% python3 -q
>>> import numpy as np
>>> np.set_printoptions(precision=2, suppress=True, linewidth=200, legacy="1.25")
>>> K = np.load("w.npy")
>>> print(K)
[[3. 1. 1.]
 [1. 3. 1.]
 [1. 1. 3.]]
>>> evals, evecs = np.linalg.eigh(K)
>>> print(np.round(evecs.T @ evecs, 2) + 0)
[[1. 0. 0.]
 [0. 1. 0.]
 [0. 0. 1.]]
>>> print(round(evals.sum(), 2), np.trace(K))
9.0 9.0
>>> print(np.round(evecs.T @ K @ evecs, 2) + 0)
[[2. 0. 0.]
 [0. 2. 0.]
 [0. 0. 5.]]
>>> print(evecs @ np.diag(evals) @ evecs.T)
[[3. 1. 1.]
 [1. 3. 1.]
 [1. 1. 3.]]
>>> print(np.round(np.linalg.eigvalsh(K + -2 * np.eye(3)), 2) + 0)
[0. 0. 3.]
>>> print(np.linalg.eigvalsh(K @ K))
[ 4.  4. 25.]
>>> print(np.abs(evecs[:, -1]).round(6).argmax())
0
>>> evals, evecs = np.linalg.eigh(K)
>>> x = np.array([-1, 1, 2])
>>> print((np.sign(evecs[:, -1].round(6)) == np.sign(evecs[0, -1].round(6))).astype(int))
[1 1 1]
>>> print(np.abs(K).sum(axis=1).max(), np.round(np.abs(evals).max(), 2))
5.0 5.0
>>> print(evecs * np.abs(evals) @ evecs.T)
[[3. 1. 1.]
 [1. 3. 1.]
 [1. 1. 3.]]
>>> print(evecs * np.sqrt(evals) @ evecs.T)
[[1.69 0.27 0.27]
 [0.27 1.69 0.27]
 [0.27 0.27 1.69]]
>>> print(np.round(x @ K @ x / (x @ x), 2), round(evals[0], 2), round(evals[-1], 2))
2.67 2.0 5.0
>>> print(x @ K @ x)
16.0
>>> print(evecs * np.maximum(evals, 0) @ evecs.T)
[[3. 1. 1.]
 [1. 3. 1.]
 [1. 1. 3.]]
>>> P = np.triu(np.array([[-1, -2, 2], [1, -2, 1], [-2, -1, -2]]), 1) + np.eye(3)
>>> other = P @ K @ np.linalg.inv(P)
>>> print(np.poly(other))
[  1.  -9.  24. -20.]
>>> print(P @ K - K @ P)
[[ 0.  2. -3.]
 [ 1.  3. -2.]
 [ 0.  2. -3.]]
>>> print(np.trace(other), np.trace(K))
9.0 9.0
>>> print(other)
[[ 3.  3. -4.]
 [ 2.  8. -8.]
 [ 1.  3. -2.]]
>>> print((K - K.T) / 2)
[[0. 0. 0.]
 [0. 0. 0.]
 [0. 0. 0.]]
>>> K.inv()
Traceback (most recent call last):
  File "<python-input-28>", line 1, in <module>
    K.inv()
    ^^^^^
AttributeError: 'numpy.ndarray' object has no attribute 'inv'
>>> print(np.trace(K))
9.0
>>> print(np.round(np.abs(np.linalg.eigvals(K)).max(), 2))
5.0
>>> print(np.sort(np.abs(np.linalg.eigvals(K))))
[2. 2. 5.]
>>> print(np.round(np.linalg.det(K), 2))
20.0
>>> feats = np.loadtxt("x.csv", delimiter=",")
>>> print(feats)
[[115.  52. 127. 145.]
 [ 52.  46.  73.  95.]
 [127.  73. 165. 191.]
 [145.  95. 191. 230.]]
>>> # symmetric, so the eigenvalues are real
>>> left, sig, VT = np.linalg.svd(feats)
>>> print(sig)
[525.6   23.66   6.39   0.35]
>>> other = left[:, :1] @ np.diag(sig[:1]) @ VT[:1]
>>> print(np.linalg.matrix_rank(other))
1
>>> print(np.linalg.matrix_rank(feats, rtol=0.05))
1
>>> print(np.round(np.abs(feats - other).max(), 2))
14.61
>>> print(round(float(np.linalg.norm(feats - other) / np.linalg.norm(feats)), 2))
0.05
